>>> import numpy as np
>>> np.set_printoptions(suppress=True, linewidth=160)
>>> M = np.loadtxt("test15.csv", delimiter=",")
>>> print(M)
[[5. 1. 0. 0.]
 [0. 5. 1. 0.]
 [0. 0. 5. 1.]
 [0. 0. 0. 5.]]
>>> print(np.linalg.norm(M, axis=1).argmax())
0
>>> print(round(float(np.linalg.norm(M) ** 2 / np.linalg.norm(M, 2) ** 2), 2))
3.03
>>> print(round(np.linalg.norm(M[1] - M[3]), 2))
7.14
>>> print(round(np.linalg.norm(M[1], 1), 2), round(float(np.linalg.norm(M[1], np.inf)), 2))
6.0 5.0
>>> print(round(float(np.linalg.norm(M, 2)), 2))
5.83
>>> print(np.round(np.linalg.norm(M, axis=1), 2))
[5.1 5.1 5.1 5. ]
>>> print(M[1] @ M[3])
0.0
>>> print(round(float(np.linalg.norm(M, "nuc")), 2))
20.15
>>> print(np.einsum("ij,ji->", M, M))
100.0
>>> print(np.poly(M))
[   1.  -20.  150. -500.  625.]
>>> print(round(float(np.linalg.eigvals(M).sum().real), 2))
20.0
>>> A2 = np.array([[1, -3, -2], [-1, -2, -2]])
>>> Z = np.kron(A2, M)
>>> print(Z)
[[  5.   1.   0.   0. -15.  -3.  -0.  -0. -10.  -2.  -0.  -0.]
 [  0.   5.   1.   0.  -0. -15.  -3.  -0.  -0. -10.  -2.  -0.]
 [  0.   0.   5.   1.  -0.  -0. -15.  -3.  -0.  -0. -10.  -2.]
 [  0.   0.   0.   5.  -0.  -0.  -0. -15.  -0.  -0.  -0. -10.]
 [ -5.  -1.  -0.  -0. -10.  -2.  -0.  -0. -10.  -2.  -0.  -0.]
 [ -0.  -5.  -1.  -0.  -0. -10.  -2.  -0.  -0. -10.  -2.  -0.]
 [ -0.  -0.  -5.  -1.  -0.  -0. -10.  -2.  -0.  -0. -10.  -2.]
 [ -0.  -0.  -0.  -5.  -0.  -0.  -0. -10.  -0.  -0.  -0. -10.]]
>>> W0 = np.loadtxt("block15.csv", delimiter=",")
>>> print(W0.round(2))
[[ 0.84 -0.67  0.35  2.07 -1.32  1.3 ]
 [-1.46 -1.02  2.03 -1.15  0.2  -0.6 ]
 [-0.44  1.04 -1.02 -1.85  1.34 -1.21]
 [ 0.53  1.49 -2.09 -0.85  1.   -0.64]
 [-0.1  -1.36  1.7   1.38 -1.22  0.95]
 [-1.46 -1.01  2.02 -1.16  0.21 -0.61]
 [ 1.24  1.35 -2.31  0.43  0.29  0.14]
 [-0.47 -1.48  2.05  0.93 -1.03  0.69]
 [-1.36 -1.23  2.23 -0.75 -0.08 -0.34]
 [ 1.49  0.66 -1.61  1.61 -0.58  0.91]
 [-1.49 -0.58  1.51 -1.68  0.64 -0.96]
 [-1.25 -1.34  2.31 -0.46 -0.27 -0.16]
 [-0.37 -1.45  1.97  1.05 -1.09  0.76]
 [ 0.8  -0.71  0.42  2.06 -1.32  1.3 ]
 [-0.65  0.85 -0.68 -1.99  1.34 -1.27]
 [-1.1  -1.44  2.34 -0.1  -0.49  0.06]
 [-1.34 -1.25  2.24 -0.7  -0.11 -0.31]
 [ 0.26 -1.16  1.26  1.72 -1.32  1.14]
 [ 0.85 -0.65  0.33  2.08 -1.31  1.31]
 [-1.39 -1.17  2.18 -0.88  0.01 -0.42]
 [ 0.41  1.47 -2.   -1.    1.07 -0.73]
 [ 0.51 -0.98  0.92  1.9  -1.35  1.23]
 [-0.58 -1.5   2.13  0.77 -0.96  0.6 ]
 [ 0.28 -1.15  1.24  1.74 -1.32  1.14]]
>>> # rank 2
>>> d = np.linalg.norm(W0[:, None] - W0[None], axis=-1)
>>> print(d.shape)
(24, 24)
>>> print(np.unravel_index(d.round(6).argmax(), d.shape))
(np.int64(6), np.int64(11))
>>> print(np.flatnonzero(d[6] < d.mean() / 2))
[6]
>>> print(d[:5, :5].round(2))
[[0.   4.95 5.93 5.33 1.94]
 [4.95 0.   4.09 5.29 3.59]
 [5.93 4.09 0.   1.94 5.9 ]
 [5.33 5.29 1.94 0.   5.93]
 [1.94 3.59 5.9  5.93 0.  ]]
>>> print(np.linalg.matrix_rank(d ** 2))
3
